>>> import numpy as np
>>> np.set_printoptions(precision=2, suppress=True, linewidth=140)
>>> mat = np.loadtxt("a.csv", delimiter=",")
>>> print(mat)
[[-2.  3.  0.  0.  0.  0.  0.  0.  0.  0.  0.]
 [ 3. -2.  3.  0.  0.  0.  0.  0.  0.  0.  0.]
 [ 0.  3. -5.  3.  0.  0.  0.  0.  0.  0.  0.]
 [ 0.  0.  3. -1.  3.  0.  0.  0.  0.  0.  0.]
 [ 0.  0.  0.  3.  0.  3.  0.  0.  0.  0.  0.]
 [ 0.  0.  0.  0.  3. -3.  3.  0.  0.  0.  0.]
 [ 0.  0.  0.  0.  0.  3.  4.  3.  0.  0.  0.]
 [ 0.  0.  0.  0.  0.  0.  3. -5.  3.  0.  0.]
 [ 0.  0.  0.  0.  0.  0.  0.  3. -3.  3.  0.]
 [ 0.  0.  0.  0.  0.  0.  0.  0.  3. -4.  3.]
 [ 0.  0.  0.  0.  0.  0.  0.  0.  0.  3. -2.]]
>>> Q, evecs = np.linalg.qr(mat[:, :8])[0], np.linalg.qr(mat[:, 8:])[0]
>>> s = np.linalg.svd(Q.T @ evecs, compute_uv=False)
>>> print(np.round(np.linalg.norm(Q @ Q.T - evecs @ evecs.T, 2), 2))
1.0
>>> print((s > 0.9).sum())
0
>>> evals, evecs = np.linalg.eigh(mat)
>>> x = np.array([-1, -2, 0, -1, -1, 2, 0, 0, -2, -1, 2])
>>> print(np.linalg.eigvalsh(mat[1:, 1:]))
[-8.74 -8.08 -6.35 -5.41 -2.25 -1.5   0.26  1.38  3.55  6.14]
>>> print(x @ mat @ x)
-41.0
>>> print((np.sign(evecs[:, -1].round(6)) == np.sign(evecs[0, -1].round(6))).astype(int))
[1 1 1 1 1 1 1 1 1 1 1]
>>> Q, Rm = np.linalg.qr(mat)
>>> print(np.round(Q @ Rm, 2) + 0)
[[-2.  3.  0.  0.  0.  0.  0.  0.  0.  0.  0.]
 [ 3. -2.  3.  0.  0.  0.  0.  0.  0.  0.  0.]
 [ 0.  3. -5.  3.  0.  0.  0.  0.  0.  0.  0.]
 [ 0.  0.  3. -1.  3.  0.  0.  0.  0.  0.  0.]
 [ 0.  0.  0.  3.  0.  3.  0.  0.  0.  0.  0.]
 [ 0.  0.  0.  0.  3. -3.  3.  0.  0.  0.  0.]
 [ 0.  0.  0.  0.  0.  3.  4.  3.  0.  0.  0.]
 [ 0.  0.  0.  0.  0.  0.  3. -5.  3.  0.  0.]
 [ 0.  0.  0.  0.  0.  0.  0.  3. -3.  3.  0.]
 [ 0.  0.  0.  0.  0.  0.  0.  0.  3. -4.  3.]
 [ 0.  0.  0.  0.  0.  0.  0.  0.  0.  3. -2.]]
>>> print(np.abs(np.diag(Rm)))
[3.61 3.31 4.69 3.   3.78 3.5  4.71 5.69 3.28 3.08 1.64]
>>> print(round(abs(Rm[0, 0]), 2), np.round(np.linalg.norm(mat[:, 0]), 2))
3.61 3.61
>>> print(np.round(np.trace(Q @ Q.T), 2))
11.0
>>> s = 5 * 0.7 ** np.arange(5)
>>> rng = np.random.default_rng(16)
>>> F = rng.normal(size=(19, 5)) * rng.permutation(s)
>>> print(F)
[[ -2.97   1.55   1.78   3.61   2.18]
 [ -1.93   1.33  -0.63  -4.99  -0.84]
 [  0.68  -2.24  -0.33   3.92   0.68]
 [  2.86   0.85  -0.3   -6.54   1.19]
 [ -7.53   0.53  -0.19   0.48   0.3 ]
 [ -1.67   2.21  -2.2    2.77  -2.03]
 [  5.93  -1.25   0.64   5.28  -2.6 ]
 [ -1.57   1.41   1.54   4.75   0.73]
 [  2.57   0.26   0.46   0.25   1.19]
 [  0.8    1.64   2.77   4.1   -0.41]
 [ -0.52   1.8   -1.1   -6.41  -1.21]
 [  2.69  -0.52  -0.61   2.61  -1.26]
 [ 11.32   0.06  -0.56   7.13  -1.31]
 [ -2.49  -0.22  -1.65  -1.19   0.7 ]
 [  0.85  -0.12   1.69   6.6    1.88]
 [-10.47   3.36   1.33   1.43  -1.18]
 [ -2.26  -0.51  -2.39   4.32   1.07]
 [ -0.07  -2.32   2.31   2.24   1.28]
 [ -2.09   5.87  -0.24   6.84  -2.41]]
>>> Ac = F - F.mean(axis=0)
>>> Uu, s, Vh = np.linalg.svd(Ac, full_matrices=False)
>>> print(round((s ** 2).sum() ** 2 / (s ** 4).sum(), 2))
2.56
>>> print((np.sign(Uu[:, 0]) == np.sign(Uu[0, 0])).astype(int))
[1 1 0 1 1 1 0 0 0 0 1 0 0 1 0 1 1 0 0]
>>> print(np.abs(Uu[:, 0]).argmax())
12
>>> x = np.array([-2, 1, -2, 1, -1])
>>> rhs = F @ x
>>> print(np.linalg.solve(F.T @ F, F.T @ rhs))
[-2.  1. -2.  1. -1.]
>>> print(np.linalg.lstsq(F, rhs)[0])
[-2.  1. -2.  1. -1.]
>>> rhs = rhs + 0.1 * rng.normal(size=19)
>>> print(rhs)
[  5.29   2.18   0.15 -12.08  16.03  14.79  -6.47   5.52  -6.82  -1.04   0.01  -0.84 -13.04   6.1   -0.42  24.33  12.11  -5.8   19.85]
>>> c, *_ = np.linalg.lstsq(F, rhs)
>>> print([round(float(np.linalg.norm(np.linalg.solve(F.T @ F + lam * np.eye(5), F.T @ rhs))), 2) for lam in (0, 1, 10, 100)])
[3.32, 3.28, 2.97, 1.95]
>>> print(round(np.linalg.norm(rhs - F @ c), 2))
0.33
>>> print(c.round())
[-2.  1. -2.  1. -1.]
>>> M2 = np.c_[F[:, :2] @ np.array([[-5, 0], [0, 2]]), np.array([2, 2, 0, 1, 1, 0, 2, 1, 0, 0, 0, 1, 1, 0, 0, 2, 2, 2, 1])]
>>> print(M2)
[[ 14.87   3.09   2.  ]
 [  9.63   2.67   2.  ]
 [ -3.4   -4.48   0.  ]
 [-14.31   1.69   1.  ]
 [ 37.67   1.06   1.  ]
 [  8.35   4.41   0.  ]
 [-29.66  -2.49   2.  ]
 [  7.87   2.81   1.  ]
 [-12.85   0.52   0.  ]
 [ -3.98   3.28   0.  ]
 [  2.59   3.6    0.  ]
 [-13.47  -1.03   1.  ]
 [-56.61   0.11   1.  ]
 [ 12.43  -0.44   0.  ]
 [ -4.23  -0.24   0.  ]
 [ 52.33   6.72   2.  ]
 [ 11.3   -1.03   2.  ]
 [  0.33  -4.65   2.  ]
 [ 10.46  11.74   1.  ]]
>>> print(np.linalg.norm(np.linalg.qr(F)[0].T @ M2, axis=0) ** 2 / ((M2 ** 2).sum(axis=0) + 1e-12))
[1.  1.  0.2]
>>> print(np.round(np.linalg.lstsq(F, M2[:, 0])[0], 2) + 0)
[-5.  0.  0.  0.  0.]
